% ipython --no-banner

In [1]: import numpy as np

In [2]: import numpy.linalg as la

In [3]: np.set_printoptions(suppress=True, linewidth=100)

In [4]: def tidy(a):
   ...:     return np.round(a, 2) + 0
   ...: 

In [5]: W0 = np.diag(np.array([5, 3, -4, 0]))

In [6]: W0
Out[6]: 
array([[ 5,  0,  0,  0],
       [ 0,  3,  0,  0],
       [ 0,  0, -4,  0],
       [ 0,  0,  0,  0]])

In [7]: W0 @ W0
Out[7]: 
array([[25,  0,  0,  0],
       [ 0,  9,  0,  0],
       [ 0,  0, 16,  0],
       [ 0,  0,  0,  0]])

In [8]: Uu, s, Vh = la.svd(W0)

In [9]: V = Vh[:(s > 1e-8).sum()]

In [10]: rng = np.random.default_rng(984809)

In [11]: vec = W0[1] + -2 * W0[2] + rng.integers(2) * np.eye(4)[2]

In [12]: vec
Out[12]: array([0., 3., 9., 0.])

In [13]: V.T @ V
Out[13]: 
array([[1., 0., 0., 0.],
       [0., 1., 0., 0.],
       [0., 0., 1., 0.],
       [0., 0., 0., 0.]])

In [14]: np.allclose(V.T @ V @ vec, vec)
Out[14]: True

In [15]: tidy(la.norm(vec - V.T @ V @ vec))
Out[15]: np.float64(0.0)

In [16]: E = np.loadtxt("block14.csv", delimiter=",")

In [17]: E
Out[17]: 
array([[4., 4., 4., 0.],
       [5., 5., 5., 1.],
       [5., 5., 5., 1.],
       [4., 4., 4., 0.]])

In [18]: rk = la.matrix_rank(E)

In [19]: rk
Out[19]: np.int64(2)

In [20]: null = la.svd(E)[2][rk:].T

In [21]: [int(la.matrix_rank(E[:i])) for i in range(1, len(E) + 1)]
Out[21]: [1, 2, 2, 2]

In [22]: [int(la.matrix_rank(np.delete(E, i, axis=0))) for i in range(4)]
Out[22]: [2, 2, 2, 2]

In [23]: [int(la.matrix_rank(E[:, :j + 1])) for j in range(4)]
Out[23]: [1, 1, 1, 2]

In [24]: Uu, s, Vh = la.svd(E)

In [25]: V = Vh[:(s > 1e-8).sum()]

In [26]: vec = E[0] + -3 * E[1] + rng.integers(2) * np.eye(4)[1]

In [27]: vec
Out[27]: array([-11., -10., -11.,  -3.])

In [28]: tidy(la.norm(vec - V.T @ V @ vec))
Out[28]: np.float64(0.82)

In [29]: np.allclose(V.T @ V @ vec, vec)
Out[29]: False

In [30]: F = np.diag(10 * np.array([-2, 0, 0, 1])) + np.array([[1, 3, 3, 3], [0, 2, 1, 0], [2, 3, 3, 0], [3, 3, 3, 3]])

In [31]: F
Out[31]: 
array([[-19,   3,   3,   3],
       [  0,   2,   1,   0],
       [  2,   3,   3,   0],
       [  3,   3,   3,  13]])

In [32]: tidy(la.eigvals(F).sum().real)
Out[32]: np.float64(-1.0)

In [33]: np.kron(np.eye(2, dtype=int), F)
Out[33]: 
array([[-19,   3,   3,   3,   0,   0,   0,   0],
       [  0,   2,   1,   0,   0,   0,   0,   0],
       [  2,   3,   3,   0,   0,   0,   0,   0],
       [  3,   3,   3,  13,   0,   0,   0,   0],
       [  0,   0,   0,   0, -19,   3,   3,   3],
       [  0,   0,   0,   0,   0,   2,   1,   0],
       [  0,   0,   0,   0,   2,   3,   3,   0],
       [  0,   0,   0,   0,   3,   3,   3,  13]])

In [34]: tidy(la.det(F[::-1]))
Out[34]: np.float64(-828.0)

In [35]: np.einsum("ii->", F)
Out[35]: np.int64(-1)

In [36]: F - F[0]
Out[36]: 
array([[ 0,  0,  0,  0],
       [19, -1, -2, -3],
       [21,  0,  0, -3],
       [22,  0,  0, 10]])

In [37]: F.shape
Out[37]: (4, 4)

In [38]: np.unravel_index(np.abs(F).argmax(), F.shape)
Out[38]: (np.int64(0), np.int64(0))

In [39]: la.rank(F)
---------------------------------------------------------------------------
AttributeError                            Traceback (most recent call last)
Cell In[39], line 1
----> 1 la.rank(F)

AttributeError: module 'numpy.linalg' has no attribute 'rank'

In [40]: F.mean(axis=0)
Out[40]: array([-3.5 ,  2.75,  2.5 ,  4.  ])

In [41]: F.sum(axis=1)
Out[41]: array([-10,   3,   8,  22])

In [42]: idx = rng.permutation(4)

In [43]: idx
Out[43]: array([0, 3, 1, 2])

In [44]: M2 = F[idx][:, idx]

In [45]: tidy(np.sort(np.abs(la.eigvals(M2))))
Out[45]: array([ 0.71,  4.45, 13.35, 19.51])

In [46]: tidy(la.det(M2)), tidy(la.det(F[idx]))
Out[46]: (np.float64(-828.0), np.float64(-828.0))

In [47]: data = np.load("layer9.npy")

In [48]: data
Out[48]: 
array([[2, 0, 0],
       [0, 1, 0],
       [2, 1, 3]])

In [49]: vec = np.array([3, 1, 0])

In [50]: y = data @ vec

In [51]: beta, lr = np.zeros(3), 1 / la.norm(data, 2) ** 2

In [52]: for i in range(5):
    ...:     beta -= lr * data.T @ (data @ beta - y)
    ...:     if i % 1 == 0: print(i, round(la.norm(data @ beta - y), 2))
    ...: 
0 2.85
1 2.4
2 2.03
3 1.73
4 1.48

In [53]: tidy(la.cond(data))
Out[53]: np.float64(4.2)

In [54]: hat = np.triu(np.array([[1, 1, 2], [3, 3, 3], [1, 0, 0]]), 1) + np.eye(3)

In [55]: M2 = hat @ data @ la.inv(hat)

In [56]: tidy(la.det(M2))
Out[56]: np.float64(6.0)

In [57]: M2
Out[57]: 
array([[ 6., -3.,  3.],
       [ 6., -2.,  3.],
       [ 2., -1.,  2.]])

In [58]: tidy(np.poly(M2))
Out[58]: array([ 1., -6., 11., -6.])

In [59]: la.matrix_rank(M2)
Out[59]: np.int64(3)

In [60]: hat @ data - data @ hat
Out[60]: 
array([[ 4.,  1.,  2.],
       [ 6.,  3.,  6.],
       [ 0., -2., -7.]])

In [61]: m1 = np.loadtxt("m.csv", delimiter=",")

In [62]: m1
Out[62]: 
array([[1., 0., 0.],
       [2., 2., 0.],
       [0., 0., 2.]])

In [63]: evals, V = la.eig(m1)

In [64]: tidy(np.sort(la.eigvals(m1 @ m1)))
Out[64]: array([1., 4., 4.])

In [65]: tidy(np.sort(la.eigvals(m1.T)))
Out[65]: array([1., 2., 2.])

In [66]: np.prod(evals)
Out[66]: np.float64(4.0)

In [67]: q, Rm = la.qr(F)

In [68]: q.shape, Rm.shape
Out[68]: ((4, 4), (4, 4))

In [69]: tidy(np.abs(np.diag(Rm)))
Out[69]: array([19.34,  5.13,  0.92,  9.07])

In [70]: def softmax(z):
    ...:     e = np.exp(z - z.max(axis=-1, keepdims=True))
    ...:     return e / e.sum(axis=-1, keepdims=True)
    ...: 

In [71]: softmax(m1).sum(axis=1)
Out[71]: array([1., 1., 1.])

In [72]: tidy(softmax(m1[0]))
Out[72]: array([0.58, 0.21, 0.21])

In [73]: tidy(softmax(m1[0] + 4))
Out[73]: array([0.58, 0.21, 0.21])

In [74]: tidy(softmax(10 * m1[0]))
Out[74]: array([1., 0., 0.])

In [75]: S = m1 @ m1.T / np.sqrt(3)

In [76]: tidy(softmax(S + np.triu(np.full(S.shape, -np.inf), 1)))
Out[76]: 
array([[1.  , 0.  , 0.  ],
       [0.03, 0.97, 0.  ],
       [0.08, 0.08, 0.83]])

In [77]: softmax(S).round(6).argmax(axis=1)
Out[77]: array([1, 1, 2])

In [78]: tidy(softmax(S)[0] @ m1)
Out[78]: array([1.36, 1.07, 0.34])

In [79]: M = np.array([[1, 3, 4], [1, 3, 4], [2, 4, 5], [1, 3, 4]])

In [80]: M2 = M / la.norm(M, axis=1)
---------------------------------------------------------------------------
ValueError                                Traceback (most recent call last)
Cell In[80], line 1
----> 1 M2 = M / la.norm(M, axis=1)

ValueError: operands could not be broadcast together with shapes (4,3) (4,) 

In [81]: M2 = M / la.norm(M, axis=1, keepdims=True)

In [82]: cov = M2 @ M2.T

In [83]: tidy(la.norm(M2, axis=1))
Out[83]: array([1., 1., 1., 1.])

In [84]: tidy(cov)
Out[84]: 
array([[1.  , 1.  , 0.99, 1.  ],
       [1.  , 1.  , 0.99, 1.  ],
       [0.99, 0.99, 1.  , 0.99],
       [1.  , 1.  , 0.99, 1.  ]])

In [85]: tidy(M @ la.pinv(M) @ M)
Out[85]: 
array([[1., 3., 4.],
       [1., 3., 4.],
       [2., 4., 5.],
       [1., 3., 4.]])

In [86]: np.unique(M.round(6), axis=0).shape
Out[86]: (2, 3)

In [87]: try:
    ...:     la.inv(M)
    ...: except la.LinAlgError as e:
    ...:     print("failed:", e)
    ...: 
failed: Last 2 dimensions of the array must be square

In [88]: np.allclose(M[:-1].T @ la.lstsq(M[:-1].T, M[-1])[0], M[-1])
Out[88]: True

In [89]: la.lstsq(M[:-1].T, M[-1])[2]
Out[89]: np.int32(2)

In [90]: w1 = np.array([[3, 1], [0, 0], [3, 1]])

In [91]: beta = np.array([5, 2])

In [92]: H = np.maximum(M @ w1 + beta, 0)

In [93]: H
Out[93]: 
array([[20,  7],
       [20,  7],
       [26,  9],
       [20,  7]])

In [94]: (H > 0).mean(axis=0)
Out[94]: array([1., 1.])

In [95]: cent = np.array([[0, -3, -3], [-2, 2, 1]])

In [96]: (H @ cent).round(6).argmax(axis=1)
Out[96]: array([0, 0, 0, 0])

In [97]: K = np.load("out17.npy")

In [98]: K
Out[98]: 
array([[-3, -1],
       [-3, -1],
       [ 0,  2],
       [-6, -4]])

In [99]: cov = K.T @ K

In [100]: tidy(la.svd(K, compute_uv=False) ** 2)
Out[100]: array([72.,  4.])

In [101]: hat = K @ la.solve(K.T @ K, K.T)

In [102]: tidy(hat @ K[:, 1])
Out[102]: array([-1., -1.,  2., -4.])

In [103]: tidy(np.diag(hat))
Out[103]: array([0.25, 0.25, 0.75, 0.75])

In [104]: tidy((np.eye(4) - hat) @ K)
Out[104]: 
array([[0., 0.],
       [0., 0.],
       [0., 0.],
       [0., 0.]])

In [105]: tidy(np.trace(hat))
Out[105]: np.float64(2.0)

In [106]: K.ravel(order="F")
Out[106]: array([-3, -3,  0, -6, -1, -1,  2, -4])

In [107]: K.reshape(4, 3)
---------------------------------------------------------------------------
ValueError                                Traceback (most recent call last)
Cell In[107], line 1
----> 1 K.reshape(4, 3)

ValueError: cannot reshape array of size 8 into shape (4,3)

In [108]: t3 = K.reshape(4, 2, -1)

In [109]: np.swapaxes(t3, 1, 2)[3]
Out[109]: array([[-6, -4]])

In [110]: t3[:, 0]
Out[110]: 
array([[-3],
       [-3],
       [ 0],
       [-6]])

In [111]: np.einsum("ihd,jhd->hij", t3, t3).shape
Out[111]: (2, 4, 4)

In [112]: np.einsum("ihd,ihd->ih", t3, t3)
Out[112]: 
array([[ 9,  1],
       [ 9,  1],
       [ 0,  4],
       [36, 16]])

In [113]: t3.shape
Out[113]: (4, 2, 1)

In [114]: r0 = np.array([1, 0, 2])

In [115]: np.array([np.convolve(row, r0, "same") for row in K])
Out[115]: 
array([[ -3,  -1,  -6],
       [ -3,  -1,  -6],
       [  0,   2,   0],
       [ -6,  -4, -12]])

In [116]: np.correlate(K[1], K[2], "full")
Out[116]: array([-6, -2,  0])

In [117]: np.polyval(r0, K[1])
Out[117]: array([11,  3])

In [118]: np.convolve(K[1], r0)
Out[118]: array([-3, -1, -6, -2])

In [119]: vec = np.array([-1, 1])

In [120]: la.norm(K @ vec) <= la.norm(K, 2) * la.norm(vec) + 1e-9
Out[120]: np.True_

In [121]: vec @ K
---------------------------------------------------------------------------
ValueError                                Traceback (most recent call last)
Cell In[121], line 1
----> 1 vec @ K

ValueError: matmul: Input operand 1 has a mismatch in its core dimension 0, with gufunc signature (n?,k),(k,m?)->(n?,m?) (size 4 is different from 2)

In [122]: np.einsum("ij,j->i", K, vec)
Out[122]: array([2, 2, 2, 2])

In [123]: (K @ vec).argmax()
Out[123]: np.int64(0)

In [124]: K @ vec
Out[124]: array([2, 2, 2, 2])

In [125]: (K * vec).sum(axis=1)
Out[125]: array([2, 2, 2, 2])

In [126]: K @ (2 * vec)
Out[126]: array([4, 4, 4, 4])

In [127]: K @ np.eye(2)[1]
Out[127]: array([-1., -1.,  2., -4.])

In [128]: mat = np.abs(np.array([[2, 1, 2, -2], [-1, -1, 1, 0], [-1, -2, 0, -2], [2, 3, -3, -3]])) + np.eye(4)

In [129]: mat = mat / mat.sum(axis=1, keepdims=True)

In [130]: tidy(mat)
Out[130]: 
array([[0.38, 0.12, 0.25, 0.25],
       [0.25, 0.5 , 0.25, 0.  ],
       [0.17, 0.33, 0.17, 0.33],
       [0.17, 0.25, 0.25, 0.33]])

In [131]: tidy(mat.ravel(order="F"))
Out[131]: 
array([0.38, 0.25, 0.17, 0.17, 0.12, 0.5 , 0.33, 0.25, 0.25, 0.25, 0.17, 0.25, 0.25, 0.  , 0.33,
       0.33])

In [132]: mat.reshape(4, 5)
---------------------------------------------------------------------------
ValueError                                Traceback (most recent call last)
Cell In[132], line 1
----> 1 mat.reshape(4, 5)

ValueError: cannot reshape array of size 16 into shape (4,5)

In [133]: tidy(mat.reshape(-1, 2))
Out[133]: 
array([[0.38, 0.12],
       [0.25, 0.25],
       [0.25, 0.5 ],
       [0.25, 0.  ],
       [0.17, 0.33],
       [0.17, 0.33],
       [0.17, 0.25],
       [0.25, 0.33]])

In [134]: tidy(mat.reshape(2, -1))
Out[134]: 
array([[0.38, 0.12, 0.25, 0.25, 0.25, 0.5 , 0.25, 0.  ],
       [0.17, 0.33, 0.17, 0.33, 0.17, 0.25, 0.25, 0.33]])

In [135]: t3 = mat.reshape(4, 2, -1)

In [136]: np.einsum("ihd,jhd->hij", t3, t3).shape
Out[136]: (2, 4, 4)

In [137]: t3.shape
Out[137]: (4, 2, 2)
